$ ipython --no-banner

In [1]: import numpy as np

In [2]: import numpy.linalg as la

In [3]: np.set_printoptions(precision=1, suppress=True, linewidth=100)

In [4]: rnd = lambda a: np.round(a, 1) + 0

In [5]: W0 = np.load("arr.npy")

In [6]: W0
Out[6]: 
array([[0, 0, 0],
       [0, 0, 1],
       [0, 1, 0]])

In [7]: other = np.array([[1, 2], [2, 2]])

In [8]: W2 = np.kron(other, W0)

In [9]: W2
Out[9]: 
array([[0, 0, 0, 0, 0, 0],
       [0, 0, 1, 0, 0, 2],
       [0, 1, 0, 0, 2, 0],
       [0, 0, 0, 0, 0, 0],
       [0, 0, 2, 0, 0, 2],
       [0, 2, 0, 0, 2, 0]])

In [10]: W2.shape
Out[10]: (6, 6)

In [11]: w, vecs = la.eigvalsh(W0)
Traceback (most recent call last):
  Cell In[11], line 1
    w, vecs = la.eigvalsh(W0)
ValueError: too many values to unpack (expected 2)


In [12]: w, vecs = la.eigh(W0)

In [13]: w
Out[13]: array([-1.,  0.,  1.])

In [14]: np.abs(vecs[:, -1]).round(6).argmax()
Out[14]: np.int64(1)

In [15]: w.sum(), np.trace(W0)
Out[15]: (np.float64(0.0), np.int64(0))

In [16]: rnd(vecs.T @ vecs)
Out[16]: 
array([[1., 0., 0.],
       [0., 1., 0.],
       [0., 0., 1.]])

In [17]: print(rnd(np.abs(vecs[:, -1])))
[0.  0.7 0.7]

In [18]: t3 = np.stack([W0, -3 * W0, W0[::-1]])

In [19]: print(rnd(la.norm(t3, axis=(1, 2))))
[1.4 4.2 1.4]

In [20]: t3.shape
Out[20]: (3, 3, 3)

In [21]: (t3 @ W0.T).shape
Out[21]: (3, 3, 3)

In [22]: la.matrix_rank(t3.reshape(3, -1))
Out[22]: np.int64(2)

In [23]: F = np.load("dump.npy")

In [24]: F
Out[24]: 
array([[ 0.9,  0.8,  1.2,  1.2,  0.6,  0.5,  0.9],
       [-0.3, -0.2, -0.7, -2. ,  0.8, -0.3,  0. ],
       [ 0.8,  0.3,  0.6, -0.4,  0.8,  0.3,  0. ],
       [ 0.1,  0.1,  0.3,  1. , -0.6, -0.2,  0.5],
       [ 0.9,  1.6,  1.1, -0.8,  1.9,  0. ,  1.9],
       [-0.4, -1.4, -0.2,  3.1, -1.8, -0.2, -0.6],
       [ 0.6, -1.3,  0.3,  4.1, -1.9, -1.3,  1.9],
       [-0.5, -1.4, -0.5,  1.7, -1.6, -1. ,  0.6],
       [ 0.2,  0. ,  0.2, -0.1, -0.2, -0.5,  0.5],
       [ 1.3, -2.4,  1.2,  5.1, -0.7, -2. ,  3.6]])

In [25]: th = np.radians(15)

In [26]: r_ = np.eye(7)

In [27]: r_[5, 5] = r_[2, 2] = np.cos(th)

In [28]: r_[5, 2], r_[2, 5] = -np.sin(th), np.sin(th)

In [29]: rnd(r_)
Out[29]: 
array([[ 1. ,  0. ,  0. ,  0. ,  0. ,  0. ,  0. ],
       [ 0. ,  1. ,  0. ,  0. ,  0. ,  0. ,  0. ],
       [ 0. ,  0. ,  1. ,  0. ,  0. ,  0.3,  0. ],
       [ 0. ,  0. ,  0. ,  1. ,  0. ,  0. ,  0. ],
       [ 0. ,  0. ,  0. ,  0. ,  1. ,  0. ,  0. ],
       [ 0. ,  0. , -0.3,  0. ,  0. ,  1. ,  0. ],
       [ 0. ,  0. ,  0. ,  0. ,  0. ,  0. ,  1. ]])

In [30]: other = F @ r_.T

In [31]: rnd(la.det(r_)), rnd(np.trace(r_))
Out[31]: (np.float64(1.0), np.float64(6.9))

In [32]: np.allclose(la.norm(F, axis=1), la.norm(other, axis=1))
Out[32]: True

In [33]: J = np.loadtxt("mat.csv", delimiter=",")

In [34]: print(J)
[[ 1.1  1.   1.  -2.  -2.   0.   1.   2.  -2.   0. ]
 [ 0.   1.1  0.   0.  -1.   1.   2.   1.   0.  -1. ]
 [ 2.   1.   1.1  2.  -1.  -1.   2.  -2.   0.  -1. ]
 [-1.   2.  -2.  -0.9  0.  -1.  -2.   0.  -2.   2. ]
 [-1.   2.  -1.   2.   2.1 -2.  -2.  -2.  -2.   1. ]
 [-1.   0.  -1.   1.   1.   2.1  1.   0.   1.   0. ]
 [-1.  -1.   2.   2.   2.   0.   0.1  2.  -1.   0. ]
 [-1.  -1.  -1.  -1.   0.   2.  -2.   1.1  2.   2. ]
 [-1.   0.   1.   0.   1.  -1.   0.  -1.  -0.9  0. ]
 [ 1.   1.   1.  -2.  -2.   0.   1.   2.  -2.   0.1]]

In [35]: w1 = np.array([[-5, -6, -9],
    ...:     [-7, 2, 2],
    ...:     [1, 9, 5],
    ...:     [2, 1, -5],
    ...:     [9, -6, -4],
    ...:     [8, -5, -1],
    ...:     [-8, 7, 9],
    ...:     [9, -2, -3],
    ...:     [-2, -2, -1],
    ...:     [-7, -7, 9]])

In [36]: beta = np.array([2, 3, 3])

In [37]: H = np.maximum(J @ w1 + beta, 0)

In [38]: (H > 0).astype(int)
Out[38]: 
array([[0, 1, 1],
       [0, 1, 1],
       [0, 1, 1],
       [0, 0, 1],
       [0, 0, 0],
       [1, 0, 1],
       [1, 1, 0],
       [1, 0, 1],
       [1, 1, 1],
       [0, 1, 1]])

In [39]: (H > 0).mean(axis=0)
Out[39]: array([0.4, 0.6, 0.8])

In [40]: la.matrix_rank(H)
Out[40]: np.int64(3)

In [41]: W2 = np.array([[0, -6], [-7, 5], [3, 5]])

In [42]: (H @ W2).round(6).argmax(axis=1)
Out[42]: array([1, 1, 1, 1, 0, 0, 0, 0, 1, 1])

In [43]: other = np.array([[1, 2],
    ...:     [0, 0],
    ...:     [2, 0],
    ...:     [3, 1],
    ...:     [0, 1],
    ...:     [0, 0],
    ...:     [2, 2],
    ...:     [1, 3],
    ...:     [3, 3],
    ...:     [1, 2]])

In [44]: print(la.matrix_rank(J @ other))
2

In [45]: print(np.vstack([J, other.T]).shape)
(12, 10)

In [46]: rnd(np.einsum("ik,kj->ij", J, other))
Out[46]: 
array([[ -4.9,   0.2],
       [  4. ,   4. ],
       [ 11.2,   1. ],
       [-15.7,  -8.9],
       [ -8. , -11.9],
       [  5. ,   5. ],
       [  8.2,   5.2],
       [ -0.9,   6.3],
       [ -2.7,  -6.7],
       [ -4.9,   0.2]])

In [47]: rnd(J @ other)
Out[47]: 
array([[ -4.9,   0.2],
       [  4. ,   4. ],
       [ 11.2,   1. ],
       [-15.7,  -8.9],
       [ -8. , -11.9],
       [  5. ,   5. ],
       [  8.2,   5.2],
       [ -0.9,   6.3],
       [ -2.7,  -6.7],
       [ -4.9,   0.2]])

In [48]: print([round(float(x), 1) for x in la.svd(J, compute_uv=False)[:3]])
[7.7, 6.6, 6.4]

In [49]: print(rnd(la.norm(J, 2) / la.norm(J)))
0.6

In [50]: np.argsort(-la.norm(J, axis=0).round(6), kind="stable")[:3]
Out[50]: array([7, 6, 3])

In [51]: m1 = np.load("w.npy")

In [52]: m1
Out[52]: 
array([[  0.3,  -2.8,   1. ],
       [  0.7,   1.2,   0.2],
       [  0.7,   1.7,   0.9],
       [  0. ,  -0.9,   0.1],
       [  0.9,   0.8,   0.4],
       [  2.1,   1.4,   0.2],
       [ -0.9,  -1. ,  -0.6],
       [  0.5,  -0.5,   0.4],
       [  1.4,   0.7,   0.3],
       [ -0.1,  -0.3,   0.7],
       [  0.1,  -0.5,   0.8],
       [ -1.4,   0.2,   0.2],
       [  0.6,   0.8,  -1.2],
       [ -0.3,  -1.2,   0. ],
       [ -0.6,   0.4,  -0.2],
       [ -0.9,  -0.1,   0.2],
       [  0.3,  -0.6,   1.4],
       [ -1.8,   0.6,   0.8],
       [  1.7,  -0.3,   1. ],
       [ -1.9,   0.2,  -0.5],
       [  1. ,   0.5,   0.3],
       [ -2.1,  -0.4,   1.6],
       [  2. ,  -0.2,   0.9],
       [ -0.1,  -0.1,  -1.2],
       [  0.6,   0.3,   1. ],
       [  0.1,   1.9,  -0.2],
       [ -0.3,   0.8,  -0.5],
       [ -0.8,   0.1,   1.1],
       [ -0.1,   0.2,   0.5],
       [ -0.2,   0.1,  -0.8],
       [ 28. , -15. ,   5. ],
       [ -1.2,   0.1,  -0.7],
       [ -1. ,  -1.5,  -0.8],
       [ -1.2,  -2.5,   0.1],
       [ -0.4,  -1.9,   1. ]])

In [53]: th = np.radians(72)

In [54]: r_ = np.eye(3)

In [55]: r_[0, 0] = r_[2, 2] = np.cos(th)

In [56]: r_[0, 2], r_[2, 0] = -np.sin(th), np.sin(th)

In [57]: print(rnd(r_))
[[ 0.3  0.  -1. ]
 [ 0.   1.   0. ]
 [ 1.   0.   0.3]]

In [58]: other = m1 @ r_.T

In [59]: np.allclose(la.norm(m1, axis=1), la.norm(other, axis=1))
Out[59]: True

In [60]: rnd(la.svd(m1, compute_uv=False)), rnd(la.svd(other, compute_uv=False))
Out[60]: (array([32.6,  6.9,  4.2]), array([32.6,  6.9,  4.2]))

In [61]: rnd(la.det(r_)), rnd(np.trace(r_))
Out[61]: (np.float64(1.0), np.float64(1.6))

In [62]: rng = np.random.default_rng(15)

In [63]: other = m1 + rng.integers(-2, 3, (35, 1)) @ rng.integers(-2, 3, (1, 3))

In [64]: rnd(other)
Out[64]: 
array([[ -1.7,  -4.8,   1. ],
       [ -0.3,   0.2,   0.2],
       [ -0.3,   0.7,   0.9],
       [ -2. ,  -2.9,   0.1],
       [  1.9,   1.8,   0.4],
       [  3.1,   2.4,   0.2],
       [  0.1,   0. ,  -0.6],
       [  2.5,   1.5,   0.4],
       [  1.4,   0.7,   0.3],
       [ -0.1,  -0.3,   0.7],
       [ -1.9,  -2.5,   0.8],
       [  0.6,   2.2,   0.2],
       [ -1.4,  -1.2,  -1.2],
       [ -1.3,  -2.2,   0. ],
       [ -0.6,   0.4,  -0.2],
       [  0.1,   0.9,   0.2],
       [ -0.7,  -1.6,   1.4],
       [ -1.8,   0.6,   0.8],
       [  2.7,   0.7,   1. ],
       [ -3.9,  -1.8,  -0.5],
       [  2. ,   1.5,   0.3],
       [ -3.1,  -1.4,   1.6],
       [  4. ,   1.8,   0.9],
       [ -2.1,  -2.1,  -1.2],
       [  2.6,   2.3,   1. ],
       [  0.1,   1.9,  -0.2],
       [ -0.3,   0.8,  -0.5],
       [ -2.8,  -1.9,   1.1],
       [ -2.1,  -1.8,   0.5],
       [  1.8,   2.1,  -0.8],
       [ 26. , -17. ,   5. ],
       [ -3.2,  -1.9,  -0.7],
       [  0. ,  -0.5,  -0.8],
       [ -0.2,  -1.5,   0.1],
       [ -0.4,  -1.9,   1. ]])

In [65]: rnd(la.svd(other - m1, compute_uv=False))
Out[65]: array([12.1,  0. ,  0. ])

In [66]: np.abs(other - m1).sum(axis=1)
Out[66]: 
array([4., 2., 2., 4., 2., 2., 2., 4., 0., 0., 4., 4., 4., 2., 0., 2., 2., 0., 2., 4., 2., 2., 4.,
       4., 4., 0., 0., 4., 4., 4., 4., 4., 2., 2., 0.])

In [67]: d = la.norm(m1[:, None] - m1[None], axis=-1)

In [68]: d[18].round(6).argsort(kind="stable")[:4]
Out[68]: array([18, 22, 24,  8])

In [69]: np.unravel_index(d.round(6).argmax(), d.shape)
Out[69]: (np.int64(19), np.int64(30))

In [70]: rnd(d[:5, :5])
Out[70]: 
array([[0. , 4.1, 4.5, 2.1, 3.7],
       [4.1, 0. , 0.9, 2.2, 0.5],
       [4.5, 0.9, 0. , 2.8, 1. ],
       [2.1, 2.2, 2.8, 0. , 1.9],
       [3.7, 0.5, 1. , 1.9, 0. ]])

In [71]: rnd(la.norm(m1 - m1.mean(axis=0), axis=1))
Out[71]: 
array([ 2.4,  1.7,  2.3,  0.9,  1.3,  2.4,  2. ,  0.2,  1.4,  0.9,  0.8,  2.3,  2.1,  1.3,  1.7,
        1.7,  1.1,  2.8,  1.2,  2.9,  1. ,  3.1,  1.4,  1.8,  1. ,  2.6,  1.9,  1.8,  1.1,  1.6,
       31.2,  2.3,  2.3,  2.8,  1.9])

In [72]: cov = np.cov(m1, rowvar=False)

In [73]: rnd(np.corrcoef(m1[:, 0], m1[:, 2])[0, 1])
Out[73]: np.float64(0.8)

In [74]: np.median(m1, axis=0)
Out[74]: array([-0.1,  0.1,  0.3])

In [75]: np.argwhere(np.triu(np.abs(np.corrcoef(m1.T)) > 0.8, 1))
Out[75]: array([[0, 1]])

In [76]: print(rnd(la.eigvalsh(cov)[::-1]))
[30.4  1.4  0.5]

In [77]: rnd(m1.std(axis=0))
Out[77]: array([4.8, 2.7, 1.1])

In [78]: rnd(cov)
Out[78]: 
array([[ 23.6, -11.7,   3.9],
       [-11.7,   7.5,  -2.1],
       [  3.9,  -2.1,   1.2]])

In [79]: rnd(np.corrcoef(m1.T))
Out[79]: 
array([[ 1. , -0.9,  0.8],
       [-0.9,  1. , -0.7],
       [ 0.8, -0.7,  1. ]])

In [80]: print(np.argsort(-m1.std(axis=0).round(6), kind="stable"))
[0 1 2]

In [81]: print(rnd(np.polyfit(m1[:, 0], m1[:, 2], 1)))
[0.2 0.3]

In [82]: A = np.load("m.npy")

In [83]: rnd(A)
Out[83]: 
array([[-0.5,  0. ,  0.3,  0.4,  0.3, -0.6],
       [ 0.3,  0. ,  0.6,  0.6, -0.2,  0.4],
       [-0.5, -0.5, -0.4,  0.3,  0.2,  0.5],
       [ 0.6, -0.6, -0.1,  0.1,  0.5, -0.2],
       [ 0.1, -0.2, -0.4,  0.3, -0.7, -0.4],
       [-0.2, -0.6,  0.5, -0.5, -0.3,  0. ]])

In [84]: print(np.allclose(A, A.T))
False

In [85]: rnd(la.matrix_power(A, 3))
Out[85]: 
array([[ 0.3,  0. ,  0.5, -0.1,  0.1, -0.8],
       [-0.1, -0.2, -0.7, -0.4, -0.2, -0.4],
       [-0.7,  0.7,  0.1, -0.2,  0. , -0.2],
       [ 0.6,  0.6, -0.4,  0.2,  0.1, -0.1],
       [-0.2,  0. ,  0. ,  0.7, -0.6, -0.2],
       [ 0.2,  0.2,  0.2, -0.5, -0.7,  0.3]])

In [86]: rnd(np.abs(la.eigvals(A)).max())
Out[86]: np.float64(1.0)

In [87]: print(rnd(A @ A))
[[ 0.5  0.  -0.7  0.3  0.1  0.3]
 [-0.1 -0.8  0.1  0.1  0.6  0. ]
 [ 0.4 -0.3 -0.2 -0.8 -0.2 -0.2]
 [-0.3  0.  -0.4  0.1  0.1 -0.9]
 [ 0.3  0.4  0.1 -0.3  0.8 -0.1]
 [-0.6  0.1 -0.5 -0.5  0.2  0.4]]

In [88]: np.allclose(A @ A.T, A.T @ A)
Out[88]: True

In [89]: print(rnd(np.trace(A)))
-1.5

In [90]: rnd(la.det(A))
Out[90]: np.float64(-1.0)
